% python3 -q
>>> import numpy as np
>>> np.set_printoptions(precision=2, suppress=True, linewidth=200, sign=" ")
>>> rnd = lambda a: np.round(a, 2) + 0
>>> m1 = np.load("dump.npy")
>>> m1
array([[-1,  0,  0,  0,  0],
       [ 0,  2,  0,  0,  0],
       [ 0,  0,  1,  0, -2],
       [ 0,  0,  0,  1,  0],
       [ 0,  0,  1,  0,  2]])
>>> O = m1.astype(float).copy()
>>> for j in range(5):
...     O[:, j] -= O[:, :j] @ (O[:, :j].T @ O[:, j])
...     O[:, j] /= np.linalg.norm(O[:, j])
... 
>>> rnd(O)
array([[-1.  ,  0.  ,  0.  ,  0.  ,  0.  ],
       [ 0.  ,  1.  ,  0.  ,  0.  ,  0.  ],
       [ 0.  ,  0.  ,  0.71,  0.  , -0.71],
       [ 0.  ,  0.  ,  0.  ,  1.  ,  0.  ],
       [ 0.  ,  0.  ,  0.71,  0.  ,  0.71]])
>>> rnd(O.T @ m1)
array([[ 1.  ,  0.  ,  0.  ,  0.  ,  0.  ],
       [ 0.  ,  2.  ,  0.  ,  0.  ,  0.  ],
       [ 0.  ,  0.  ,  1.41,  0.  ,  0.  ],
       [ 0.  ,  0.  ,  0.  ,  1.  ,  0.  ],
       [ 0.  ,  0.  ,  0.  ,  0.  ,  2.83]])
>>> rng = np.random.default_rng(39139)
>>> lab = rng.permutation(5)
>>> lab
array([ 2,  0,  4,  3,  1])
>>> other = m1[lab][:, lab]
>>> rnd(np.sort(np.abs(np.linalg.eigvals(other))))
array([ 1.,  1.,  2.,  2.,  2.])
>>> rnd(np.linalg.norm(m1, axis=0))
array([ 1.  ,  2.  ,  1.41,  1.  ,  2.83])
>>> rnd(np.linalg.pinv(m1))
array([[-1.  ,  0.  ,  0.  ,  0.  ,  0.  ],
       [ 0.  ,  0.5 ,  0.  ,  0.  ,  0.  ],
       [ 0.  ,  0.  ,  0.5 ,  0.  ,  0.5 ],
       [ 0.  ,  0.  ,  0.  ,  1.  ,  0.  ],
       [ 0.  ,  0.  , -0.25,  0.  ,  0.25]])
>>> W0 = np.load("sample3.npy")
>>> W0
array([[-1,  1,  2],
       [ 0, -1, -1],
       [ 0,  2,  1]])
>>> f = np.array([2, 3])
>>> np.polyval(f, W0[1])
array([ 3,  1,  1])
>>> np.cross(W0[1, :3], W0[2, :3])
array([ 1,  0,  0])
>>> F = np.loadtxt("block8.csv", delimiter=",")
>>> rnd(F)
array([[ 0.73,  0.06, -0.21,  0.65],
       [ 0.18,  0.41,  0.89,  0.04],
       [ 0.24, -0.9 ,  0.36, -0.07],
       [ 0.61,  0.16, -0.17, -0.76]])
>>> # keeps lengths
>>> vec = np.array([2, 1, 2, 0])
>>> rnd(np.abs(np.linalg.eigvals(F)))
array([ 1.,  1.,  1.,  1.])
>>> rnd(np.linalg.norm(vec)), rnd(np.linalg.norm(F @ vec))
(np.float64(3.0), np.float64(3.0))
>>> rnd(F.T @ (F @ vec))
array([ 2.,  1.,  2.,  0.])
>>> rnd(np.sort(np.abs(np.degrees(np.angle(np.linalg.eigvals(F))))))
array([   0.  ,   68.04,   68.04,  180.  ])
>>> data = np.loadtxt("run17.csv", delimiter=",")
>>> data
array([[ 0.09, -0.88, -0.69,  0.54],
       [ 0.85, -0.73, -1.69,  0.93],
       [-0.64,  0.47,  1.23, -0.83]])
>>> Uu, sig, Vt = np.linalg.svd(data, full_matrices=False)
>>> rnd(np.abs(Vt[0]))
array([ 0.34,  0.38,  0.73,  0.45])
>>> rnd(Vt @ Vt.T)
array([[ 1.,  0.,  0.],
       [ 0.,  1.,  0.],
       [ 0.,  0.,  1.]])
>>> rnd(sig / sig[0])
array([ 1.  ,  0.2 ,  0.04])
>>> np.allclose(Uu * sig @ Vt, data)
True
>>> (sig > 1e-8).sum()
np.int64(3)
>>> rnd(np.linalg.norm(data[2] - data[0]))
np.float64(2.81)
>>> f, g = data[2], data[0]
>>> rnd(f @ f)
np.float64(2.83)
>>> p = (f @ g) / (f @ f) * f
>>> rnd(np.outer(f, g))
array([[-0.06,  0.56,  0.44, -0.35],
       [ 0.04, -0.41, -0.32,  0.25],
       [ 0.11, -1.08, -0.85,  0.66],
       [-0.07,  0.73,  0.57, -0.45]])
>>> rnd(g - p)
array([-0.31, -0.59,  0.08,  0.02])
>>> np.linalg.matrix_rank(np.outer(f, g))
np.int64(1)
>>> J = np.load("out6.npy")
>>> J
array([[ 0.,  1.,  0.,  0.],
       [-1.,  0.,  0.,  0.],
       [ 0.,  0.,  1.,  0.],
       [ 0.,  0.,  0.,  1.]])
>>> rnd(np.linalg.det(J))
np.float64(1.0)
>>> vec = np.array([0, 0, 2, 3])
>>> rnd(np.linalg.inv(J))
array([[ 0., -1.,  0.,  0.],
       [ 1.,  0.,  0.,  0.],
       [ 0.,  0.,  1.,  0.],
       [ 0.,  0.,  0.,  1.]])
>>> J.T @ (J @ vec)
array([ 0.,  0.,  2.,  3.])
>>> E = np.array([[8, 0, 6, -8, 0, -6],
...     [10, 0, 8, -10, 0, -8],
...     [8, 10, 10, -8, -10, -10],
...     [8, 0, 6, -8, 0, -6],
...     [10, 0, 8, -10, 0, -8],
...     [8, 10, 10, -8, -10, -10]])
>>> # rows 0 and 3 are equal
>>> rank = np.linalg.matrix_rank(E)
>>> rank
np.int64(3)
>>> N = np.linalg.svd(E)[2][rank:].T
>>> [int(np.linalg.matrix_rank(np.delete(E, i, axis=0))) for i in range(6)]
[3, 3, 3, 3, 3, 3]
>>> rnd(E @ N)
array([[ 0.,  0.,  0.],
       [ 0.,  0.,  0.],
       [ 0.,  0.,  0.],
       [ 0.,  0.,  0.],
       [ 0.,  0.,  0.],
       [ 0.,  0.,  0.]])
>>> O, V = np.linalg.qr(m1[:, :4])[0], np.linalg.qr(m1[:, 4:])[0]
>>> sig = np.linalg.svd(O.T @ V, compute_uv=False)
>>> rnd(np.linalg.norm(O @ O.T - V @ V.T, 2))
np.float64(1.0)
>>> Uu, sig, Vt = np.linalg.svd(E)
>>> V = Vt[:(sig > 1e-8).sum()]
>>> vec = E[3] + -1 * E[1] + rng.integers(2) * np.eye(6)[2]
>>> vec
array([-2.,  0., -1.,  2.,  0.,  2.])
>>> rnd(V.T @ V)
array([[ 0.5,  0. ,  0. , -0.5,  0. ,  0. ],
       [ 0. ,  0.5,  0. ,  0. , -0.5,  0. ],
       [ 0. ,  0. ,  0.5,  0. ,  0. , -0.5],
       [-0.5,  0. ,  0. ,  0.5,  0. ,  0. ],
       [ 0. , -0.5,  0. ,  0. ,  0.5,  0. ],
       [ 0. ,  0. , -0.5,  0. ,  0. ,  0.5]])
>>> np.linalg.matrix_rank(np.vstack([E, vec]))
np.int64(4)
>>> rnd(np.linalg.norm(vec - V.T @ V @ vec))
np.float64(0.71)
>>> np.allclose(V.T @ V @ vec, vec)
False
>>> rnd(np.diag(V.T @ V))
array([ 0.5,  0.5,  0.5,  0.5,  0.5,  0.5])
>>> A = np.load("case2.npy")
>>> A
array([[ 2.,  2.,  2.],
       [ 0.,  1., -1.],
       [ 0., -1.,  2.]])
>>> evals, V = np.linalg.eig(A)
>>> rnd(np.prod(evals))
np.float64(2.0)
>>> rnd(evals)
array([ 2.  ,  0.38,  2.62])
>>> other = A[0, 0] * A[1:] - np.outer(A[1:, 0], A[0])
>>> other
array([[ 0.,  2., -2.],
       [ 0., -2.,  4.]])
>>> A[:, 0] / A[0, 0]
array([ 1.,  0.,  0.])
>>> K = np.loadtxt("layer14.csv", delimiter=",")
>>> K
array([[-1.,  3.,  1.],
       [ 3., -1.,  3.],
       [ 1.,  3., -1.]])
>>> # equal to its transpose
>>> lab = rng.permutation(3)
>>> lab
array([ 1,  2,  0])
>>> other = K[lab][:, lab]
>>> rnd(np.sort(np.abs(np.linalg.eigvals(other))))
array([ 2.  ,  3.77,  4.77])
>>> np.diag(other)
array([-1., -1., -1.])
